% python3 -q
>>> import numpy as np
>>> np.set_printoptions(precision=3, suppress=True, linewidth=160)
>>> def tidy(a):
...     return np.round(a, 3) + 0
... 
>>> Z = np.array([[5, 3, 0, -7, 0, 1, -9, 3, -5], [-1, 3, -9, -9, -9, -3, 4, 2, 0]])
>>> m1 = np.repeat(Z, 19 // 2, axis=0)
>>> rng = np.random.default_rng(889278)
>>> m1 = m1 + 0.1 * rng.normal(size=m1.shape)
>>> print(tidy(m1))
[[ 4.988  3.012 -0.029 -6.994  0.051  0.972 -8.8    2.955 -4.95 ]
 [ 4.784  3.116 -0.125 -6.886  0.043  0.982 -9.087  3.009 -5.031]
 [ 4.908  3.015  0.03  -6.929 -0.025  0.84  -9.1    3.048 -4.939]
 [ 5.083  3.169 -0.204 -7.112  0.042  1.054 -8.964  2.944 -4.857]
 [ 4.837  2.873 -0.027 -7.011 -0.161  1.057 -8.97   2.963 -5.055]
 [ 4.975  2.952  0.076 -6.872  0.08   1.043 -8.973  3.124 -5.061]
 [ 4.864  2.968 -0.065 -7.046  0.024  0.756 -8.841  2.993 -4.886]
 [ 4.95   3.058  0.205 -6.901  0.078  1.14  -8.964  2.982 -4.943]
 [ 4.98   2.846 -0.115 -7.082  0.048  1.06  -9.069  3.003 -4.968]
 [-0.997  3.014 -9.175 -8.949 -9.065 -3.205  3.985  2.029  0.014]
 [-0.908  3.057 -8.959 -9.107 -8.908 -2.995  3.975  2.003  0.166]
 [-0.965  2.911 -9.09  -9.03  -8.939 -2.892  3.824  1.92   0.161]
 [-1.052  3.018 -9.003 -9.141 -8.984 -3.064  4.076  2.046  0.201]
 [-1.126  2.877 -9.003 -9.015 -9.092 -3.05   4.039  1.961 -0.161]
 [-0.816  2.908 -9.04  -9.005 -9.037 -3.022  3.952  2.116  0.125]
 [-0.908  2.989 -9.045 -8.898 -9.095 -2.864  4.035  1.935  0.021]
 [-0.91   2.946 -8.866 -8.915 -9.218 -3.133  3.945  1.857 -0.148]
 [-0.803  3.078 -8.97  -8.961 -8.952 -3.014  4.082  2.034 -0.067]]
>>> Ac = m1 - m1.mean(axis=1)
Traceback (most recent call last):
  File "<python-input-8>", line 1, in <module>
    Ac = m1 - m1.mean(axis=1)
         ~~~^~~~~~~~~~~~~~~~~
ValueError: operands could not be broadcast together with shapes (18,9) (18,) 
>>> Ac = m1 - m1.mean(axis=0)
>>> U, sigma, Vt = np.linalg.svd(Ac, full_matrices=False)
>>> print(tidy(np.abs(Vt[-1])))
[0.041 0.375 0.121 0.515 0.433 0.162 0.145 0.549 0.205]
>>> print(tidy((sigma ** 2).sum() ** 2 / (sigma ** 4).sum()))
1.001
>>> print(tidy(sigma))
[43.036  0.604  0.446  0.429  0.358  0.321  0.281  0.257  0.16 ]
>>> print(tidy(sigma ** 2 / (sigma ** 2).sum()))
[0.999 0.    0.    0.    0.    0.    0.    0.    0.   ]
>>> print((np.sign(U[:, 0]) == np.sign(U[0, 0])).astype(int))
[1 1 1 1 1 1 1 1 1 0 0 0 0 0 0 0 0 0]
>>> print(np.abs(U[:, 0]).argmax())
7
>>> print(np.linalg.matrix_rank(Ac))
9
